% ipython --no-banner

In [1]: import numpy as np

In [2]: np.set_printoptions(precision=3, suppress=True, linewidth=120, legacy="1.25")

In [3]: arr = np.array([[-6, 2, 0, 0, 0, 0],
   ...:     [-4, 9, 0, 0, 0, 0],
   ...:     [1, 0, 0, 0, 0, 0],
   ...:     [0, 0, -6, 2, 0, 0],
   ...:     [0, 0, -4, 9, 0, 0],
   ...:     [0, 0, 1, 0, 0, 0],
   ...:     [0, 0, 0, 0, -6, 2],
   ...:     [0, 0, 0, 0, -4, 9],
   ...:     [0, 0, 0, 0, 1, 0]])

In [4]: round(np.linalg.norm(arr, 1), 3), round(np.linalg.norm(arr, np.inf), 3)
Out[4]: (11.0, 13.0)

In [5]: round(np.linalg.norm(arr[0], 1), 3), round(np.linalg.norm(arr[0], np.inf), 3)
Out[5]: (8.0, 6.0)

In [6]: np.linalg.norm(arr, axis=0)
Out[6]: array([7.28, 9.22, 7.28, 9.22, 7.28, 9.22])

In [7]: arr[0] @ arr[4]
Out[7]: 0

In [8]: np.linalg.norm(arr, axis=1).argmax()
Out[8]: 1

In [9]: round(np.linalg.norm(arr) ** 2 / np.linalg.norm(arr, 2) ** 2, 3)
Out[9]: 3.462

In [10]: np.linalg.norm(arr, axis=1)
Out[10]: array([6.325, 9.849, 1.   , 6.325, 9.849, 1.   , 6.325, 9.849, 1.   ])

In [11]: np.round(np.linalg.norm(arr, 2), 3)
Out[11]: 10.936

In [12]: np.linalg.svd(arr, compute_uv=False)
Out[12]: array([10.936, 10.936, 10.936,  4.29 ,  4.29 ,  4.29 ])

In [13]: np.abs(arr).max()
Out[13]: 9

In [14]: np.unravel_index(np.abs(arr).argmax(), arr.shape)
Out[14]: (1, 1)

In [15]: arr.sum(axis=0)
Out[15]: array([-9, 11, -9, 11, -9, 11])

In [16]: arr - arr[0]
Out[16]: 
array([[ 0,  0,  0,  0,  0,  0],
       [ 2,  7,  0,  0,  0,  0],
       [ 7, -2,  0,  0,  0,  0],
       [ 6, -2, -6,  2,  0,  0],
       [ 6, -2, -4,  9,  0,  0],
       [ 6, -2,  1,  0,  0,  0],
       [ 6, -2,  0,  0, -6,  2],
       [ 6, -2,  0,  0, -4,  9],
       [ 6, -2,  0,  0,  1,  0]])

In [17]: round(float(np.linalg.norm(arr)), 3)
Out[17]: 20.347

In [18]: arr.shape
Out[18]: (9, 6)

In [19]: np.linalg.matrix_rank(arr)
Out[19]: 6
